% python3 -q
>>> import numpy as np
>>> import numpy.linalg as la
>>> np.set_printoptions(suppress=True, linewidth=200)
>>> def rnd(a):
...     return np.round(a, 1) + 0
... 
>>> arr = np.load("x.npy")
>>> arr
array([[35, 23, 27, 15, 18, 26, 14, 16, 27, 27],
       [23, 30, 19, 17, 20, 24, 14,  9, 26, 14],
       [27, 19, 30, 13, 20, 24, 13, 12, 23, 19],
       [15, 17, 13, 20, 16, 19,  8,  7, 27, 10],
       [18, 20, 20, 16, 21, 23, 13,  9, 25, 13],
       [26, 24, 24, 19, 23, 33, 12, 19, 33, 17],
       [14, 14, 13,  8, 13, 12, 13,  5, 15, 13],
       [16,  9, 12,  7,  9, 19,  5, 21, 21, 15],
       [27, 26, 23, 27, 25, 33, 15, 21, 45, 22],
       [27, 14, 19, 10, 13, 17, 13, 15, 22, 28]])
>>> la.cond(arr) > 100
np.True_
>>> [round(float(x), 1) for x in la.svd(arr, compute_uv=False)[:3]]
[197.9, 26.8, 20.3]
>>> np.argsort(-la.norm(arr, axis=0).round(6), kind="stable")[:3]
array([8, 5, 0])
>>> la.matrix_rank(arr, rtol=0.1)
np.int64(3)
>>> w1 = np.array([[3, 3, 2, 2, 0],
...     [-1, -3, 2, 0, 2],
...     [0, -2, -3, -3, 1],
...     [-3, 1, 2, 1, -1],
...     [-1, 2, 0, 3, 2],
...     [-2, -1, 1, -1, -2],
...     [3, -2, 1, -1, 2],
...     [-3, -1, 1, 1, 1],
...     [-2, 1, -3, 3, -1],
...     [2, 1, 1, 2, 2]])
>>> beta = np.array([2, 2, -2, 0, 2])
>>> H = np.maximum(arr @ w1 + beta, 0)
>>> la.matrix_rank(H)
np.int64(4)
>>> (H > 0).mean(axis=0)
array([0. , 0.5, 1. , 1. , 1. ])
>>> cent = np.array([[1, 3], [0, 0], [9, 5], [6, 9], [3, 9]])
>>> w1 @ cent
array([[ 33,  37],
       [ 23,  25],
       [-42, -33],
       [ 18,   1],
       [ 23,  42],
       [ -5, -28],
       [ 12,  23],
       [ 15,  14],
       [-14,  -3],
       [ 29,  47]])
>>> (H @ cent).round(6).argmax(axis=1)
array([1, 1, 1, 1, 1, 1, 1, 1, 1, 1])
>>> H @ cent
array([[1944, 2881],
       [1719, 2462],
       [1245, 2114],
       [1191, 1741],
       [1269, 2008],
       [1701, 2516],
       [1020, 1639],
       [1062, 1600],
       [2091, 3132],
       [1686, 2581]])
>>> def softmax(z):
...     e = np.exp(z - z.max(axis=-1, keepdims=True))
...     return e / e.sum(axis=-1, keepdims=True)
... 
>>> rnd(softmax(arr[8] + 2))
array([0., 0., 0., 0., 0., 0., 0., 0., 1., 0.])
>>> att = arr @ arr.T / np.sqrt(10)
>>> softmax(att)[8] @ arr
array([27., 26., 23., 27., 25., 33., 15., 21., 45., 22.])
>>> softmax(att).round(6).argmax(axis=1)
array([8, 8, 8, 8, 8, 8, 8, 8, 8, 8])
>>> mat = np.loadtxt("run12.csv", delimiter=",")
>>> mat
array([[ 2., -3., -3.],
       [-1.,  6., -4.],
       [-5.,  6.,  9.],
       [-1.,  6., -4.],
       [-1.,  6., -4.],
       [ 0.,  0.,  0.],
       [ 0.,  0.,  0.],
       [ 0.,  0.,  0.],
       [ 0.,  0.,  0.],
       [ 0.,  0.,  0.],
       [ 0.,  0.,  0.],
       [ 0.,  0.,  0.],
       [ 0.,  0.,  0.],
       [ 0.,  0.,  0.],
       [ 2., -3., -3.],
       [ 0.,  0.,  0.],
       [ 0.,  0.,  0.],
       [-6., 12.,  5.],
       [ 0.,  0.,  0.],
       [-1.,  6., -4.],
       [ 2., -3., -3.],
       [-5.,  6.,  9.],
       [-5.,  6.,  9.],
       [ 0.,  0.,  0.],
       [-1.,  6., -4.],
       [ 0.,  0.,  0.],
       [-3.,  3.,  6.],
       [-5.,  6.,  9.],
       [ 0.,  0.,  0.],
       [ 0.,  0.,  0.],
       [-6., 12.,  5.],
       [ 0.,  0.,  0.],
       [-1.,  6., -4.],
       [-5.,  6.,  9.],
       [-1.,  6., -4.],
       [ 0.,  0.,  0.],
       [-5.,  6.,  9.],
       [-4.,  9.,  2.],
       [ 0.,  0.,  0.],
       [ 0.,  0.,  0.],
       [ 0.,  0.,  0.]])
>>> Ac = mat - mat.mean(axis=0)
>>> vecs = la.svd(Ac)[2][:2]
>>> other = Ac - Ac @ vecs.T @ vecs
>>> rnd(np.cov(Ac @ vecs.T, rowvar=False))
array([[27.5,  0. ],
       [ 0. ,  9.8]])
>>> la.norm(other, axis=1).round(6).argmax()
np.int64(37)
>>> rnd((Ac @ vecs.T).std(axis=0))
array([5.2, 3.1])
>>> hat = mat @ la.solve(mat.T @ mat, mat.T)
>>> rnd(la.eigvalsh(hat))
array([0., 0., 0., 0., 0., 0., 0., 0., 0., 0., 0., 0., 0., 0., 0., 0., 0., 0., 0., 0., 0., 0., 0., 0., 0., 0., 0., 0., 0., 0., 0., 0., 0., 0., 0., 0., 0., 0., 1., 1., 1.])
>>> X = np.load("dump.npy")
>>> X
array([[-3,  3,  2],
       [ 2, -3,  3],
       [ 3,  2, -3]])
>>> Q = X.astype(float).copy()
>>> for j in range(3):
...     Q[:, j] -= Q[:, :j] @ (Q[:, :j].T @ Q[:, j])
...     Q[:, j] /= la.norm(Q[:, j])
... 
>>> rnd(Q)
array([[-0.6,  0.4,  0.6],
       [ 0.4, -0.5,  0.7],
       [ 0.6,  0.8,  0.1]])
>>> rnd(Q.T @ Q)
array([[1., 0., 0.],
       [0., 1., 0.],
       [0., 0., 1.]])
>>> w1 = np.array([[2, 0, 0, 1], [1, 1, 0, 1], [2, 2, 1, 0]])
>>> beta = np.array([-3, 3, -2, 3])
>>> H = np.maximum(Q @ w1 + beta, 0)
>>> (H > 0).mean(axis=0)
array([0., 1., 0., 1.])
>>> cent = np.array([[1, 0, 2], [1, 0, 2], [1, 0, 1], [1, 1, 2]])
>>> w1 @ cent
array([[3, 1, 6],
       [3, 1, 6],
       [5, 0, 9]])
>>> W0 = np.load("a.npy")
>>> W0
array([[ 0,  0,  1, -3,  2, -1, -3, -1,  1],
       [ 1,  3, -2,  1, -1, -1,  3, -3,  0],
       [-3,  3,  1,  2,  2, -3,  3,  0, -3],
       [ 3, -3,  0, -1, -3,  3,  0,  1,  3],
       [ 3,  2,  2,  0,  0, -3,  1,  1,  3],
       [-3, -2,  1, -3,  3, -1, -3,  1,  1],
       [ 2, -1,  1, -1,  1, -2,  2,  3, -3],
       [ 3, -3,  3, -3, -1, -3,  3, -1,  1],
       [ 0, -2, -2,  0,  0,  0,  2,  1, -1]])
>>> w1 = np.array([[-1, -1, 2],
...     [-2, 2, 0],
...     [2, 1, 0],
...     [1, 0, -1],
...     [0, 1, 0],
...     [-1, 0, 2],
...     [0, -2, 0],
...     [-2, -1, -1],
...     [2, 1, -2]])
>>> beta = np.array([0, 2, 2])
>>> H = np.maximum(W0 @ w1 + beta, 0)
>>> la.matrix_rank(H)
np.int64(3)
>>> cent = np.array([[-3, 0], [2, -5], [2, -3]])
>>> (H @ cent).round(6).argmax(axis=1)
array([0, 0, 0, 0, 0, 0, 0, 1, 0])
>>> w1 @ cent
array([[  5,  -1],
       [ 10, -10],
       [ -4,  -5],
       [ -5,   3],
       [  2,  -5],
       [  7,  -6],
       [ -4,  10],
       [  2,   8],
       [ -8,   1]])
>>> vec = np.array([1, -2, 0, 2, 2, 2, 2, 1, 1])
>>> rhs = W0 @ vec
>>> rhs
array([-10,  -4,  -4,  11,  -1,  -5,   4,   1,   8])
>>> rnd(la.solve(W0, -2 * rhs))
array([-2.,  4.,  0., -4., -4., -4., -4., -2., -2.])
>>> J = np.load("arr.npy")
>>> J
array([[-8.2,  2.1,  7.1, -9.5, -0.6, -8.6],
       [-8. ,  2.5,  6.9, -9.1,  0.3, -8. ],
       [-8.2,  1.9,  7.4, -9.1,  0.1, -8.2],
       [-8. ,  2.4,  7.5, -9.1,  0.2, -8.2],
       [-8.4,  1.8,  6.6, -8.7,  0.4, -7.6],
       [-7.9,  2.3,  7.1, -9. ,  0.2, -8.4],
       [-7.8,  1.9,  7.1, -9.4,  0.2, -8.2],
       [-7.5,  2. ,  7.3, -9. ,  0.6, -7.9],
       [-8.3,  1.7,  6.7, -9.3,  0.4, -7.6],
       [ 0.7, -6.8, -8.8,  8.2, -4.3,  0. ],
       [ 0.4, -7.2, -8.9,  8. , -4.4,  0.3],
       [ 0.8, -6.9, -8.6,  8.2, -3.6, -0.1],
       [ 0.8, -6.8, -9.1,  8.4, -4.4, -0.5],
       [ 0.3, -6.7, -9.3,  8. , -4.1,  0. ],
       [ 0.9, -7.2, -9.1,  8.3, -3.5,  0.1],
       [ 1.2, -6.9, -9.3,  7.9, -3.7,  0.1],
       [ 0.5, -6.7, -9.1,  8. , -4.6,  0.3],
       [ 1.1, -6.7, -8.9,  8. , -3.4, -0.8]])
>>> G = np.cov(J, rowvar=False)
>>> np.argwhere(np.triu(np.abs(np.corrcoef(J.T)) > 0.8, 1))
array([[0, 1],
       [0, 2],
       [0, 3],
       [0, 4],
       [0, 5],
       [1, 2],
       [1, 3],
       [1, 4],
       [1, 5],
       [2, 3],
       [2, 4],
       [2, 5],
       [3, 4],
       [3, 5],
       [4, 5]])
>>> G.shape
(6, 6)
>>> rnd(np.corrcoef(J[:, 1], J[:, 3])[0, 1])
np.float64(-1.0)
>>> Ac = J - J.mean(axis=0)
>>> vecs = la.svd(Ac)[2][:2]
>>> other = Ac - Ac @ vecs.T @ vecs
>>> la.norm(other, axis=1).round(6).argmax()
np.int64(8)
>>> rnd(np.diag(vecs.T @ vecs))
array([0.4, 0.1, 0.3, 0.4, 0.7, 0.1])
>>> rnd((Ac @ vecs.T).std(axis=0))
array([14.1,  0.4])
>>> rnd(np.cov(Ac @ vecs.T, rowvar=False))
array([[210.5,   0. ],
       [  0. ,   0.2]])
>>> rnd(other.std(axis=0))
array([0.2, 0.2, 0.2, 0.2, 0.2, 0.3])
>>> [round(float(x), 1) for x in la.svd(J, compute_uv=False)[:3]]
[60.0, 26.6, 1.7]
>>> rnd(np.abs(la.svd(J)[2][-1]))
array([0.5, 0.5, 0.1, 0.7, 0.2, 0.1])
>>> la.matrix_rank(J, rtol=0.1)
np.int64(2)
>>> left, s, vt = la.svd(J)
>>> np.argmax(s[:-1] / (s[1:] + 1e-6)) + 1
np.int64(2)
>>> other = left[:, :2] @ np.diag(s[:2]) @ vt[:2]
>>> rnd(other)
array([[-8.5,  1.9,  7.1, -9.3,  0. , -8.6],
       [-7.9,  2.2,  7.1, -9.1,  0.3, -7.9],
       [-8.2,  2. ,  7.1, -9.2,  0.2, -8.2],
       [-8. ,  2.3,  7.3, -9.4,  0.3, -8.1],
       [-7.9,  1.8,  6.7, -8.8,  0.1, -8. ],
       [-8.1,  2.1,  7.1, -9.2,  0.2, -8.1],
       [-8.1,  2.1,  7.1, -9.2,  0.2, -8.1],
       [-7.7,  2.3,  7.1, -9.1,  0.3, -7.7],
       [-8. ,  2. ,  6.9, -9. ,  0.1, -8. ],
       [ 0.7, -6.9, -9. ,  8.1, -4. , -0.1],
       [ 0.6, -7. , -9.1,  8.1, -4.1, -0.2],
       [ 0.8, -6.7, -8.8,  8. , -3.9,  0. ],
       [ 0.6, -7.1, -9.2,  8.2, -4.1, -0.2],
       [ 0.6, -7. , -9. ,  8.1, -4.1, -0.2],
       [ 0.9, -6.9, -9.1,  8.3, -4. ,  0.1],
       [ 1. , -6.8, -9. ,  8.2, -3.9,  0.2],
       [ 0.7, -6.9, -9. ,  8.1, -4. , -0.1],
       [ 0.7, -6.7, -8.8,  7.9, -3.9, -0.1]])
>>> rnd(la.norm(J - other) / la.norm(J))
np.float64(0.0)
>>> feats = np.load("block9.npy")
>>> feats
array([[ 3,  0,  0,  7,  7,  0],
       [ 0,  0,  0,  0,  0,  2],
       [16,  1,  9, 12, 12,  4],
       [ 0,  1,  0,  0,  0,  4],
       [ 0,  0,  0,  0,  0,  2],
       [ 0,  0,  0,  0,  0,  0],
       [ 9,  0,  3, 17, 17,  0],
       [10,  2,  6,  2,  2,  6],
       [ 0,  0,  0,  0,  0,  0],
       [ 0,  2,  0,  0,  0,  6],
       [ 0,  0,  0,  0,  0,  0],
       [ 0,  0,  0,  0,  0,  0],
       [ 0,  0,  0,  0,  0,  0],
       [14,  3,  9,  2,  2,  8],
       [ 8,  0,  3, 12, 12,  0],
       [ 0,  0,  0,  0,  0,  0],
       [10,  2,  6,  2,  2,  6],
       [ 0,  0,  0,  0,  0,  0],
       [ 0,  0,  0, 12, 12,  0],
       [17,  0,  9, 17, 17,  2],
       [ 0,  0,  0,  0,  0,  0],
       [ 0,  0,  0,  0,  0,  0],
       [ 4,  0,  0, 12, 12,  0]])
>>> # column 4 repeats column 3
>>> vals, vecs = la.eigh(arr)
>>> np.abs(vecs[:, -1]).round(6).argmax()
np.int64(8)
>>> rnd(vecs.T @ arr @ vecs)
array([[  0. ,   0. ,   0. ,   0. ,   0. ,   0. ,   0. ,   0. ,   0. ,   0. ],
       [  0. ,   0. ,   0. ,   0. ,   0. ,   0. ,   0. ,   0. ,   0. ,   0. ],
       [  0. ,   0. ,   1.1,   0. ,   0. ,   0. ,   0. ,   0. ,   0. ,   0. ],
       [  0. ,   0. ,   0. ,   2.3,   0. ,   0. ,   0. ,   0. ,   0. ,   0. ],
       [  0. ,   0. ,   0. ,   0. ,   6.8,   0. ,   0. ,   0. ,   0. ,   0. ],
       [  0. ,   0. ,   0. ,   0. ,   0. ,   8.7,   0. ,   0. ,   0. ,   0. ],
       [  0. ,   0. ,   0. ,   0. ,   0. ,   0. ,  11.9,   0. ,   0. ,   0. ],
       [  0. ,   0. ,   0. ,   0. ,   0. ,   0. ,   0. ,  20.3,   0. ,   0. ],
       [  0. ,   0. ,   0. ,   0. ,   0. ,   0. ,   0. ,   0. ,  26.8,   0. ],
       [  0. ,   0. ,   0. ,   0. ,   0. ,   0. ,   0. ,   0. ,   0. , 197.9]])
>>> rnd(np.abs(vecs[:, -1]))
array([0.4, 0.3, 0.3, 0.3, 0.3, 0.4, 0.2, 0.2, 0.4, 0.3])
>>> K = np.loadtxt("m.csv", delimiter=",")
>>> K
array([[ 1.3,  0.6,  2.4,  1.1, -1.5,  2. ,  2.9, -1.3, -0.3],
       [-0.9,  1.2,  0.7, -1.6, -0.4, -3.5,  1. ,  2.4, -0.7],
       [-1.1, -1.4, -2.9,  1.5, -0.5,  0.2, -0.2,  3.2, -0.6],
       [-0.7,  3.4,  1.9, -1.6,  0.4, -1. ,  2.2,  0.2, -0.9],
       [-0.3,  0.9,  0. ,  0.2,  0.7, -1.7,  2.7, -3.5, -0.8],
       [-1.1, -1.1, -1.3,  1.6, -2.5,  2.5, -1.7,  1.5,  0.9],
       [-2. ,  1.5, -2.8,  0.2, -1.9,  1.1, -0.9, -1.7, -1.6],
       [-1.2,  3.6, -0.4,  0. , -0.3, -0.8,  2.6, -0.1,  1.8],
       [-1.7,  0.7, -1.7,  3.6, -0.8, -1.2,  1.3,  1.3, -0.4],
       [ 2.2, -2.4,  0.4, -1.2,  0.3,  1.8, -1. , -2.9, -0.1],
       [-0.8, -0.2, -2.4,  1.1,  1.1,  2.6,  0.9, -0.9,  2.8],
       [-1.1, -1.1,  0.3,  3.3,  0. ,  0.8,  0.2, -3.3,  0.4],
       [-1.6, -1.9, -1.3,  0.3,  1.3, -0.1, -1.6,  3.3, -1.4],
       [-2.6,  2.3,  0.3,  1.2, -2.1, -1.5,  1.7,  1. ,  1.1],
       [ 2.6, -1.6, -1.8,  2.7,  1. ,  0.2,  0.8, -1.8, -0.4],
       [ 2.5, -0.4,  0.3, -3.1,  1.1, -1.7, -1.4,  1.3, -1.1],
       [-0.6, -0.4, -2.6, -1.2,  1.8,  0.5,  2.7, -0.4, -2.3],
       [ 0.2, -0.9, -2.4, -3.5,  0.8,  1.1,  1.1, -1.8, -0.4],
       [-2.4, -0.9, -3.7, -0.4,  0.5, -1.5,  0. , -1. , -0.9],
       [ 2.6,  1.1,  0.9, -2.7, -0.5, -1. , -0.8,  2.6,  0.4],
       [ 2. , -1.1,  0.2, -1.9,  2.1,  1.7,  0.3, -0.7,  2.9],
       [-1.2,  1.3, -0.5,  0.8,  1.3,  2.8, -1.4, -0.1,  3.1],
       [ 1.3,  3.2,  1.1,  0.7,  0.7,  0.4, -0.5, -0.8, -3.1]])
>>> hat = K @ la.solve(K.T @ K, K.T)
>>> la.matrix_rank(np.eye(23) - hat)
np.int64(14)
